$ python3 -q
>>> import numpy as np
>>> import numpy.linalg as la
>>> np.set_printoptions(precision=3, suppress=True, linewidth=120, sign=" ")
>>> X = np.load("test3.npy")
>>> X
array([[-3.329, -1.546, -0.566,  1.556,  1.05 ],
       [ 2.172,  1.542,  0.186,  0.042, -0.502],
       [ 0.234,  0.137,  1.148,  2.292,  0.367],
       [ 3.746,  0.718,  3.112, -1.631, -0.357],
       [-0.964,  5.872, -1.534,  1.176,  0.941],
       [-1.039, -4.532, -0.229,  3.023,  0.179],
       [-1.706, -0.898, -1.808, -0.849,  1.788],
       [ 1.111, -0.529,  0.878, -3.694, -3.011],
       [ 2.376,  2.894, -1.137,  2.432,  0.692],
       [-1.482, -1.048, -0.66 , -6.806, -0.734],
       [ 2.023,  0.89 , -1.75 , -2.286,  0.384],
       [ 4.389,  2.901, -3.592,  1.279, -1.228],
       [ 7.48 ,  1.379, -0.673,  0.041,  0.363],
       [ 1.729, -2.49 , -2.26 ,  4.284,  2.398],
       [-3.147, -5.181,  4.372, -1.844, -0.86 ],
       [-0.983,  2.506,  1.305,  0.877,  0.662],
       [ 3.161,  4.777,  2.303,  0.819, -2.369],
       [-1.372,  1.816, -2.937,  0.86 ,  3.149],
       [ 1.222, -2.606,  2.044, -5.574,  0.035],
       [-2.076,  0.78 ,  1.04 , -4.198,  0.82 ],
       [ 2.891,  1.04 , -0.704,  1.902,  0.146],
       [ 0.178,  1.772, -0.389, -1.593, -0.252],
       [ 1.559, -3.056, -0.842,  0.389,  1.041],
       [ 0.94 ,  2.386,  0.965, -4.552, -3.115],
       [ 1.919,  1.172, -1.641,  2.389,  1.282],
       [-2.371,  0.383,  2.06 , -1.134, -1.213],
       [-0.461, -1.724, -0.971,  1.762, -1.163],
       [ 1.877, -2.46 , -0.463, -2.582, -2.996]])
>>> idx = X[:, 4] > np.median(X[:, 4])
>>> u = X[idx].mean(axis=0) - X[~idx].mean(axis=0)
>>> u
array([-0.598,  0.211, -1.502,  2.542,  2.338])
>>> ((X - X.mean(axis=0)) @ u > 0).astype(int)
array([ 1,  0,  1,  0,  1,  1,  1,  0,  1,  0,  0,  1,  0,  1,  0,  1,  0,  1,  0,  0,  1,  0,  1,  0,  1,  0,  1,  0])
>>> np.argsort(-np.abs(u).round(6), kind="stable")
array([ 3,  4,  2,  0,  1])
>>> round(float((((X - X.mean(axis=0)) @ u > 0) == idx).mean()), 3)
0.786
>>> M = np.array([[0, 0, 5],
...     [32, 8, 21],
...     [48, 20, 0],
...     [53, 17, 6],
...     [0, 0, 4],
...     [39, 11, 16],
...     [28, 23, 0],
...     [34, 14, 0],
...     [0, 0, 20],
...     [0, 0, 40],
...     [11, 0, 36],
...     [56, 17, 12],
...     [0, 0, 0],
...     [44, 17, 0],
...     [19, 14, 0],
...     [42, 29, 0],
...     [0, 0, 85],
...     [36, 20, 0],
...     [0, 0, 20],
...     [27, 11, 0]])
>>> x = np.array([8, 8, 9])
>>> rhs = M @ x
>>> np.round(la.pinv(M) @ M, 3) + 0
array([[ 1.,  0.,  0.],
       [ 0.,  1.,  0.],
       [ 0.,  0.,  1.]])
>>> rng = np.random.default_rng(6348)
>>> rhs = rhs + 0.3 * rng.normal(size=20)
>>> rhs
array([ 45.008, 509.047, 544.007, 613.846,  36.368, 544.17 , 408.158, 383.747, 179.808, 359.718, 411.599, 692.419,
        -0.295, 487.805, 263.641, 567.93 , 765.422, 447.822, 180.155, 303.536])
>>> beta, *_ = la.lstsq(M, rhs)
>>> beta
array([ 8.   ,  7.996,  9.002])
>>> np.round(M.T @ (rhs - M @ beta), 3) + 0
array([ 0.,  0.,  0.])
>>> beta.round()
array([ 8.,  8.,  9.])
